>>> import numpy as np
>>> import numpy.linalg as la
>>> np.set_printoptions(precision=2, suppress=True, linewidth=120)
>>> W0 = np.loadtxt("w.csv", delimiter=",")
>>> W0
array([[ 0.51,  4.62,  3.07, -0.65],
       [ 1.14,  4.62,  3.7 ,  1.24],
       [ 0.65,  4.67,  2.89, -1.31],
       [-3.  ,  1.27, -2.71, -7.94],
       [ 2.83,  3.37,  1.16, -2.62],
       [ 2.46, -1.21, -5.44, -8.67],
       [ 4.96,  1.37, -0.71, -2.24],
       [ 3.59, -0.92, -4.36, -6.32],
       [-2.63,  2.65, -0.43, -5.26],
       [ 5.95,  6.27,  7.26,  6.97],
       [ 7.47,  2.88,  3.01,  4.39],
       [ 5.37,  0.71, -1.05, -1.28],
       [-2.64,  4.98,  2.55, -3.27],
       [ 3.32,  4.95,  4.54,  2.79],
       [ 1.31,  5.41,  3.12, -2.86],
       [ 6.99,  4.56,  4.56,  4.02],
       [ 7.41,  3.03,  2.68,  2.96],
       [ 3.13,  2.01, -0.7 , -4.12],
       [ 4.86,  2.2 ,  0.51, -1.07],
       [ 2.13,  6.7 ,  6.65,  3.86],
       [ 7.23,  5.27,  5.41,  4.42],
       [ 1.64,  2.95,  1.06, -1.66],
       [ 4.62,  3.72,  2.86,  1.4 ],
       [ 5.68,  1.24, -1.03, -2.83],
       [ 0.07,  5.77,  4.65,  0.64],
       [ 8.53,  2.5 ,  2.39,  3.67]])
>>> labels = W0[:, 3] > np.median(W0[:, 3])
>>> u = W0[labels].mean(axis=0) - W0[~labels].mean(axis=0)
>>> labels.astype(int)
array([1, 1, 0, 0, 0, 0, 0, 0, 0, 1, 1, 0, 0, 1, 0, 1, 1, 0, 1, 1, 1, 0, 1, 0, 1, 1])
>>> J = np.array([[-1, 3, 4, 5], [-4, -2, 3, -5], [2, -3, 2, 2]])
>>> J[:, 3] = 4 * J[:, 2]
>>> J
array([[-1,  3,  4, 16],
       [-4, -2,  3, 12],
       [ 2, -3,  2,  8]])
>>> other = J[0, 0] * J[1:] - np.outer(J[1:, 0], J[0])
>>> other
array([[  0,  14,  13,  52],
       [  0,  -3, -10, -40]])
>>> np.flatnonzero(~other.round(6).any(axis=1))
array([], dtype=int64)
>>> def softmax(z):
...     e = np.exp(z - z.max(axis=-1, keepdims=True))
...     return e / e.sum(axis=-1, keepdims=True)
... 
>>> np.round(softmax(10 * J[0]), 2) + 0
array([0., 0., 0., 1.])
>>> softmax(J).sum(axis=1)
array([1., 1., 1.])
>>> np.round(softmax(J[0] + 2), 2) + 0
array([0., 0., 0., 1.])
>>> att = J @ J.T / np.sqrt(4)
>>> softmax(att).round(6).argmax(axis=1)
array([0, 0, 0])
>>> softmax(att)[0] @ J
array([-1.,  3.,  4., 16.])
>>> M = np.load("out7.npy")
>>> M.round(2) + 0
array([[ -0.64,  -6.18,   0.18],
       [ -1.13,  -8.67,   2.67],
       [  0.91,   1.55,  -7.55],
       [ -0.12,  -3.58,  -2.42],
       [ -1.05,  -8.26,   2.26],
       [ -0.75,  -6.73,   0.73],
       [ -2.16, -13.78,   7.78],
       [ -0.76,  -6.81,   0.81],
       [  0.54,  -0.32,  -5.68],
       [  0.05,  -2.77,  -3.23],
       [  0.23,  -1.87,  -4.13],
       [  0.48,  -0.62,  -5.38],
       [ -0.79,  -6.94,   0.94],
       [  0.69,   0.43,  -6.43],
       [  1.06,   2.32,  -8.32],
       [  0.  ,  -3.02,  -2.98],
       [ -1.19,  -8.97,   2.97],
       [ -0.7 ,  -6.52,   0.52],
       [  0.96,   1.82,  -7.82],
       [ -1.3 ,  -9.49,   3.49],
       [ -2.2 , -13.99,   7.99],
       [ -0.24,  -4.2 ,  -1.8 ],
       [ -0.35,  -4.76,  -1.24],
       [ -1.18,  -8.88,   2.88],
       [ -1.14,  -8.7 ,   2.7 ],
       [  0.5 ,  -0.48,  -5.52],
       [  0.39,  -1.03,  -4.97],
       [  1.37,   3.84,  -9.84],
       [ -0.36,  -4.8 ,  -1.2 ],
       [ -0.27,  -4.37,  -1.63]])
>>> rank = la.matrix_rank(M)
>>> rank
np.int64(2)
>>> ns = la.svd(M)[2][rank:].T
>>> ns[:, 0] / ns[np.abs(ns[:, 0]).round(6).argmax(), 0]
array([ 1. , -0.1,  0.1])
>>> [int(la.matrix_rank(M[:i])) for i in range(1, len(M) + 1)]
[1, 2, 2, 2, 2, 2, 2, 2, 2, 2, 2, 2, 2, 2, 2, 2, 2, 2, 2, 2, 2, 2, 2, 2, 2, 2, 2, 2, 2, 2]
>>> ns.shape
(3, 1)
>>> np.allclose(M @ ns, 0)
True
